$ python -q
>>> import numpy as np
>>> from numpy import linalg as LA
>>> np.set_printoptions(precision=3, suppress=True, linewidth=120, sign=" ")
>>> K = np.loadtxt("dump.csv", delimiter=",")
>>> K
array([[ 0.,  0.,  2.],
       [ 0.,  1.,  0.],
       [ 1.,  0.,  0.],
       [ 0.,  0.,  2.],
       [ 0.,  0.,  0.],
       [ 0.,  0.,  1.]])
>>> # rows 0 and 3 are equal
>>> x = np.array([-9, 0, 3])
>>> np.einsum("ij,j->i", K, x)
array([ 6.,  0., -9.,  6.,  0.,  3.])
>>> K @ np.ones(3)
array([ 2.,  1.,  1.,  2.,  0.,  1.])
>>> (K * x).sum(axis=1)
array([ 6.,  0., -9.,  6.,  0.,  3.])
>>> K @ (2 * x)
array([ 12.,   0., -18.,  12.,   0.,   6.])
>>> np.sign((K @ x).round(6))
array([ 1.,  0., -1.,  1.,  0.,  1.])
>>> K @ np.eye(3)[0]
array([ 0.,  0.,  1.,  0.,  0.,  0.])
>>> W0 = np.load("case14.npy")
>>> W0
array([[ 0.003, -0.019, -0.047,  0.014],
       [-0.019,  0.135,  0.327, -0.096],
       [-0.047,  0.327,  0.794, -0.234],
       [ 0.014, -0.096, -0.234,  0.069]])
>>> # a projection of rank 1
>>> rng = np.random.default_rng(25)
>>> other = W0 + rng.integers(-2, 3, (4, 1)) @ rng.integers(-2, 3, (1, 4))
>>> other
array([[ 0.003, -0.019, -0.047,  0.014],
       [ 1.981,  2.135,  0.327,  1.904],
       [-2.047, -1.673,  0.794, -2.234],
       [ 2.014,  1.904, -0.234,  2.069]])
>>> np.abs(other - W0).sum(axis=1)
array([ 0.,  6.,  6.,  6.])
>>> other - W0
array([[ 0.,  0.,  0.,  0.],
       [ 2.,  2.,  0.,  2.],
       [-2., -2.,  0., -2.],
       [ 2.,  2.,  0.,  2.]])
>>> LA.matrix_rank(other - W0, tol=1e-8)
np.int64(1)
>>> np.round(LA.svd(other - W0, compute_uv=False), 3) + 0
array([ 6.,  0.,  0.,  0.])
>>> W1 = np.array([[1, 3, -2], [3, -1, 1], [2, 1, 0], [-1, 0, -3]])
>>> c = np.array([1, 2, 0])
>>> H = np.maximum(W0 @ W1 + c, 0)
>>> H
array([[ 0.838,  1.981,  0.   ],
       [ 2.135,  2.135,  0.462],
       [ 3.755,  2.327,  1.121],
       [ 0.19 ,  1.904,  0.   ]])
>>> (H > 0).mean(axis=0)
array([ 1. ,  1. ,  0.5])
>>> C = np.array([[5, 5], [4, 1], [4, 4]])
>>> W1 @ C
array([[  9,   0],
       [ 15,  18],
       [ 14,  11],
       [-17, -17]])
>>> U, s, vt = LA.svd(W0)
>>> evecs = vt[:(s > 1e-8).sum()]
>>> x = W0[2] + 4 * W0[1] + rng.integers(2) * np.eye(4)[2]
>>> x
array([-0.124,  0.865,  2.102, -0.618])
>>> round(float(LA.norm(x - evecs.T @ evecs @ x)), 3)
0.0
>>> evecs.T @ evecs
array([[ 0.003, -0.019, -0.047,  0.014],
       [-0.019,  0.135,  0.327, -0.096],
       [-0.047,  0.327,  0.794, -0.234],
       [ 0.014, -0.096, -0.234,  0.069]])
>>> LA.matrix_rank(np.vstack([W0, x]))
np.int64(1)
>>> proj = np.triu(np.array([[2, 3, 4, 1], [5, 2, 3, 2], [5, 0, 5, 1], [5, 0, 0, 5]]), 1) + np.eye(4)
>>> other = proj @ W0 @ LA.inv(proj)
>>> round(float(LA.det(other)), 3)
0.0
>>> mat = np.minimum.outer(np.arange(1, 8), np.arange(1, 8)) * -1
>>> mat
array([[-1, -1, -1, -1, -1, -1, -1],
       [-1, -2, -2, -2, -2, -2, -2],
       [-1, -2, -3, -3, -3, -3, -3],
       [-1, -2, -3, -4, -4, -4, -4],
       [-1, -2, -3, -4, -5, -5, -5],
       [-1, -2, -3, -4, -5, -6, -6],
       [-1, -2, -3, -4, -5, -6, -7]])
>>> # symmetric
>>> x = np.array([0, -7, -2, -6, 3, -5, 2])
>>> target = mat @ x
>>> target
array([ 15,  30,  38,  44,  44,  47,  45])
>>> LA.solve(mat, mat[:, 0])
array([ 1., -0., -0., -0., -0., -0., -0.])
>>> LA.solve(mat, 2 * target)
array([ -0., -14.,  -4., -12.,   6., -10.,   4.])
>>> LA.solve(mat, target)
array([-0., -7., -2., -6.,  3., -5.,  2.])
>>> LA.solve(mat.T, mat[4])
array([-0., -0., -0., -0.,  1., -0., -0.])
>>> lab = rng.permutation(7)
>>> other = mat[:, lab] * rng.choice([-1, 1], 7)
>>> other
array([[-1, -1,  1,  1,  1,  1, -1],
       [-2, -2,  2,  2,  2,  1, -2],
       [-3, -3,  3,  3,  3,  1, -2],
       [-4, -3,  4,  4,  4,  1, -2],
       [-4, -3,  5,  5,  5,  1, -2],
       [-4, -3,  6,  5,  6,  1, -2],
       [-4, -3,  7,  5,  6,  1, -2]])
>>> U, _, vt = LA.svd(mat.T @ other)
>>> np.round(U @ vt, 3) + 0
array([[ 0.,  0.,  0.,  0.,  0., -1.,  0.],
       [ 0.,  0.,  0.,  0.,  0.,  0.,  1.],
       [ 0.,  1.,  0.,  0.,  0.,  0.,  0.],
       [ 1.,  0.,  0.,  0.,  0.,  0.,  0.],
       [ 0.,  0.,  0., -1.,  0.,  0.,  0.],
       [ 0.,  0.,  0.,  0., -1.,  0.,  0.],
       [ 0.,  0., -1.,  0.,  0.,  0.,  0.]])
>>> np.round(LA.lstsq(mat, other)[0], 3) + 0
array([[ 0.,  0.,  0.,  0.,  0., -1.,  0.],
       [ 0.,  0.,  0.,  0.,  0.,  0.,  1.],
       [ 0.,  1.,  0.,  0.,  0.,  0.,  0.],
       [ 1.,  0.,  0.,  0.,  0.,  0.,  0.],
       [ 0.,  0.,  0., -1.,  0.,  0.,  0.],
       [ 0.,  0.,  0.,  0., -1.,  0.,  0.],
       [ 0.,  0., -1.,  0.,  0.,  0.,  0.]])
